% ipython --no-banner

In [1]: import numpy as np

In [2]: np.set_printoptions(suppress=True, linewidth=140)

In [3]: Y = np.array([[1, -3], [-2, -1]])

In [4]: mat = np.tile(Y, (2, 2))

In [5]: print(mat)
[[ 1 -3  1 -3]
 [-2 -1 -2 -1]
 [ 1 -3  1 -3]
 [-2 -1 -2 -1]]

In [6]: print(np.round(np.linalg.norm(mat, 1), 2), np.round(np.linalg.norm(mat, np.inf), 2))
8.0 8.0

In [7]: print(round(float(np.linalg.norm(mat, "nuc")), 2))
10.77

In [8]: print(np.round(np.linalg.norm(mat, axis=0), 2))
[3.16 4.47 3.16 4.47]

In [9]: print(round(float(np.linalg.norm(mat[2], 1)), 2), np.round(np.linalg.norm(mat[2], np.inf), 2))
8.0 3.0

In [10]: print(mat[2] @ mat[3])
2

In [11]: Uu, sigma, Vt = np.linalg.svd(mat)

In [12]: print(np.argmax(sigma[:-1] / (sigma[1:] + 1e-6)) + 1)
2

In [13]: print(sigma.round(2) + 0)
[6.39 4.39 0.   0.  ]

In [14]: Y = Uu[:, :2] @ np.diag(sigma[:2]) @ Vt[:2]

In [15]: print(round(np.abs(mat - Y).max(), 2))
0.0

In [16]: print(round(float(np.linalg.norm(mat - Y) / np.linalg.norm(mat)), 2))
0.0

In [17]: print(np.linalg.matrix_rank(Y))
2

In [18]: print(Y.round(2))
[[ 1. -3.  1. -3.]
 [-2. -1. -2. -1.]
 [ 1. -3.  1. -3.]
 [-2. -1. -2. -1.]]

In [19]: print(round(np.linalg.norm(mat - Y, 2), 2), np.round(sigma[2], 2))
0.0 0.0

In [20]: print(np.allclose(mat[:-1].T @ np.linalg.lstsq(mat[:-1].T, mat[-1])[0], mat[-1]))
True

In [21]: print(np.unique(mat.round(6), axis=0).shape)
(2, 4)

In [22]: m1 = np.loadtxt("mat.csv", delimiter=",")

In [23]: print(m1)
[[ 158.   68.  -38.   69. -146. -115.   42.   31.   20.]
 [  68.   78.  -54.   39.  -13.  -73.  -31.   43.   42.]
 [ -38.  -54.   90.  -57.   38.    5.  -12.  -45.   -4.]
 [  69.   39.  -57.   54.  -81.  -30.   39.   21.   -6.]
 [-146.  -13.   38.  -81.  219.   50. -122.   -8.   38.]
 [-115.  -73.    5.  -30.   50.  130.   16.  -11.  -44.]
 [  42.  -31.  -12.   39. -122.   16.  117.  -54.  -72.]
 [  31.   43.  -45.   21.   -8.  -11.  -54.  102.   56.]
 [  20.   42.   -4.   -6.   38.  -44.  -72.   56.   60.]]

In [24]: vals, evecs = np.linalg.eigh(m1)

In [25]: print(np.unique(vals.round(6) + 0, return_counts=True)[1])
[5 1 1 1 1]

In [26]: print(np.abs(evecs[:, -1]).round(6).argmax())
4

In [27]: print(np.round(evecs @ np.diag(vals) @ evecs.T, 2))
[[ 158.   68.  -38.   69. -146. -115.   42.   31.   20.]
 [  68.   78.  -54.   39.  -13.  -73.  -31.   43.   42.]
 [ -38.  -54.   90.  -57.   38.    5.  -12.  -45.   -4.]
 [  69.   39.  -57.   54.  -81.  -30.   39.   21.   -6.]
 [-146.  -13.   38.  -81.  219.   50. -122.   -8.   38.]
 [-115.  -73.    5.  -30.   50.  130.   16.  -11.  -44.]
 [  42.  -31.  -12.   39. -122.   16.  117.  -54.  -72.]
 [  31.   43.  -45.   21.   -8.  -11.  -54.  102.   56.]
 [  20.   42.   -4.   -6.   38.  -44.  -72.   56.   60.]]

In [28]: print(vals.round(2) + 0)
[  0.     0.     0.     0.     0.    71.61 139.44 308.76 488.19]

In [29]: print((vals > 1e-8).sum(), (vals < -1e-8).sum())
4 0

In [30]: print(round(np.linalg.det(m1), 2))
0.0

In [31]: print(round(np.abs(np.linalg.eigvals(m1)).max(), 2))
488.19

In [32]: print(np.allclose(m1, m1.T))
True

In [33]: print(np.unique(m1.round(6), axis=0).shape)
(9, 9)

In [34]: print(round(np.trace(np.linalg.pinv(m1) @ m1), 2))
4.0

In [35]: print(np.allclose(m1[:-1].T @ np.linalg.lstsq(m1[:-1].T, m1[-1])[0], m1[-1]))
True

In [36]: print(np.linalg.lstsq(m1[:-1].T, m1[-1])[2])
4

In [37]: print(np.round(m1 @ np.linalg.pinv(m1) @ m1, 2))
[[ 158.   68.  -38.   69. -146. -115.   42.   31.   20.]
 [  68.   78.  -54.   39.  -13.  -73.  -31.   43.   42.]
 [ -38.  -54.   90.  -57.   38.    5.  -12.  -45.   -4.]
 [  69.   39.  -57.   54.  -81.  -30.   39.   21.   -6.]
 [-146.  -13.   38.  -81.  219.   50. -122.   -8.   38.]
 [-115.  -73.    5.  -30.   50.  130.   16.  -11.  -44.]
 [  42.  -31.  -12.   39. -122.   16.  117.  -54.  -72.]
 [  31.   43.  -45.   21.   -8.  -11.  -54.  102.   56.]
 [  20.   42.   -4.   -6.   38.  -44.  -72.   56.   60.]]

In [38]: Uu, sigma, Vt = np.linalg.svd(mat)

In [39]: evecs = Vt[:(sigma > 1e-8).sum()]

In [40]: rng = np.random.default_rng(95865)

In [41]: x0 = mat[3] + -2 * mat[1] + rng.integers(2) * np.eye(4)[3]

In [42]: print(x0)
[2. 1. 2. 1.]

In [43]: print(np.round(np.linalg.norm(x0 - evecs.T @ evecs @ x0), 2))
0.0

In [44]: print(np.linalg.matrix_rank(np.vstack([mat, x0])))
2

In [45]: E = np.load("out10.npy")

In [46]: print(E)
[[  7. -12.   6. -11.]
 [ -9.  14.  -4.  13.]
 [ -8.   6.   3.   7.]
 [ 10. -20.  10. -18.]]

In [47]: print((E - E.T) / 2)
[[  0.   -1.5   7.  -10.5]
 [  1.5   0.   -5.   16.5]
 [ -7.    5.    0.   -1.5]
 [ 10.5 -16.5   1.5   0. ]]

In [48]: print(E @ E)
[[ -1.   4.  -2.   7.]
 [-27.  20.   8.  19.]
 [-64.  58.   7.  61.]
 [-10.  20. -10.  24.]]

In [49]: print(round(float(np.abs(np.linalg.eigvals(E)).max()), 2))
6.0

In [50]: print(np.allclose(E @ E.T, E.T @ E))
False

In [51]: print(np.round(np.linalg.matrix_power(E, 3), 2))
[[  43.  -84.   42.  -77.]
 [-243.  272.  -28.  271.]
 [-416.  402.   15.  409.]
 [  70. -140.   70. -132.]]
